In [1]: import numpy as np

In [2]: import numpy.linalg as la

In [3]: np.set_printoptions(precision=2, suppress=True, linewidth=160)

In [4]: r0 = np.array([-5, -1, -3, 0])

In [5]: K = r0[np.abs(np.subtract.outer(np.arange(4), np.arange(4)))]

In [6]: print(K)
[[-5 -1 -3  0]
 [-1 -5 -1 -3]
 [-3 -1 -5 -1]
 [ 0 -3 -1 -5]]

In [7]: # symmetric, so the eigenvalues are real

In [8]: print(round(float(la.eigvals(K).sum().real), 2))
-20.0

In [9]: print(np.poly(K))
[  1.  20. 129. 302. 224.]

In [10]: print(np.kron(np.eye(2, dtype=int), K))
[[-5 -1 -3  0  0  0  0  0]
 [-1 -5 -1 -3  0  0  0  0]
 [-3 -1 -5 -1  0  0  0  0]
 [ 0 -3 -1 -5  0  0  0  0]
 [ 0  0  0  0 -5 -1 -3  0]
 [ 0  0  0  0 -1 -5 -1 -3]
 [ 0  0  0  0 -3 -1 -5 -1]
 [ 0  0  0  0  0 -3 -1 -5]]

In [11]: print(la.eigvals(K))
[-9.53 -6.56 -1.47 -2.44]

In [12]: print(np.einsum("ij,ji->", K, K))
142

In [13]: print(np.allclose(K, K.T))
True

In [14]: print((K - K.T) / 2)
[[0. 0. 0. 0.]
 [0. 0. 0. 0.]
 [0. 0. 0. 0.]
 [0. 0. 0. 0.]]

In [15]: print(K @ K)
[[35 13 31  6]
 [13 36 16 31]
 [31 16 36 13]
 [ 6 31 13 35]]

In [16]: print(round(float(la.det(K)), 2))
224.0

In [17]: print(np.trace(K))
-20

In [18]: r0 = np.array([-1, 2])

In [19]: print(np.polyval(r0, K[3]))
[2 5 3 7]

In [20]: print(np.array([np.convolve(row, r0, "same") for row in K]))
[[ 5 -9  1 -6]
 [ 1  3 -9  1]
 [ 3 -5  3 -9]
 [ 0  3 -5  3]]

In [21]: print(np.convolve(K[3], r0))
[  0   3  -5   3 -10]

In [22]: print(np.cross(K[3, :3], K[2, :3]))
[14  3 -9]

In [23]: Y = la.inv(K)

In [24]: print(Y)
[[-0.34  0.08  0.21 -0.09]
 [ 0.08 -0.33 -0.02  0.21]
 [ 0.21 -0.02 -0.33  0.08]
 [-0.09  0.21  0.08 -0.34]]

In [25]: print((np.abs(Y) > 1e-9).astype(int))
[[1 1 1 1]
 [1 1 1 1]
 [1 1 1 1]
 [1 1 1 1]]

In [26]: print(np.round(la.slogdet(K)[0], 2))
1.0

In [27]: print(np.round(K @ Y, 2) + 0)
[[1. 0. 0. 0.]
 [0. 1. 0. 0.]
 [0. 0. 1. 0.]
 [0. 0. 0. 1.]]

In [28]: print(np.allclose(Y, K.T))
False

In [29]: th = np.deg2rad(135)

In [30]: data = np.eye(3)

In [31]: data[np.ix_([1, 0], [1, 0])] = [[np.cos(th), -np.sin(th)], [np.sin(th), np.cos(th)]]

In [32]: print(data)
[[-0.71  0.71  0.  ]
 [-0.71 -0.71  0.  ]
 [ 0.    0.    1.  ]]

In [33]: print(np.round(la.matrix_power(data, 4), 2) + 0)
[[-1.  0.  0.]
 [ 0. -1.  0.]
 [ 0.  0.  1.]]

In [34]: print(np.round(data @ data, 2) + 0)
[[ 0. -1.  0.]
 [ 1.  0.  0.]
 [ 0.  0.  1.]]

In [35]: print(round(float(np.abs(la.eigvals(data)).max()), 2))
1.0

In [36]: print((data - data.T) / 2)
[[ 0.    0.71  0.  ]
 [-0.71  0.    0.  ]
 [ 0.    0.    0.  ]]

In [37]: m1 = np.load("w.npy")

In [38]: print(m1)
[[ 2.6   2.62  2.48]
 [ 4.46  4.9   4.92]
 [-1.33 -1.66 -1.38]
 [-1.56 -1.07 -1.39]
 [ 2.67  3.26  2.8 ]
 [-1.09 -0.5  -1.33]
 [ 2.1   2.81  2.17]
 [ 1.46  1.65  1.89]
 [ 2.5   1.68  2.85]
 [-0.92 -0.86 -0.56]
 [ 3.59  4.11  3.94]
 [-1.59 -2.44 -1.88]
 [ 1.62  2.09  1.24]
 [ 1.04  1.16  0.91]
 [ 0.07  0.82  0.35]]

In [39]: Ac = m1 - m1.mean(axis=0)

In [40]: evecs = la.svd(Ac)[2][:1]

In [41]: Y = Ac - Ac @ evecs.T @ evecs

In [42]: print(Y.std(axis=0))
[0.18 0.32 0.23]

In [43]: print(la.norm(Y, axis=1).round(6).argmax())
8

In [44]: print(round(la.norm(Y) / la.norm(Ac), 2))
0.12

In [45]: print(np.diag(evecs.T @ evecs))
[0.3  0.36 0.34]

In [46]: print((Ac @ evecs.T).std(axis=0))
[3.48]

In [47]: dist = la.norm(m1[:, None] - m1[None], axis=-1)

In [48]: print(np.unravel_index(dist.round(6).argmax(), dist.shape))
(np.int64(1), np.int64(11))

In [49]: print(dist.mean(axis=1).argmax())
1

In [50]: print(np.flatnonzero(dist[12] < dist.mean() / 2))
[ 0  6  7  8 12 13]

In [51]: print(la.matrix_rank(dist ** 2))
5
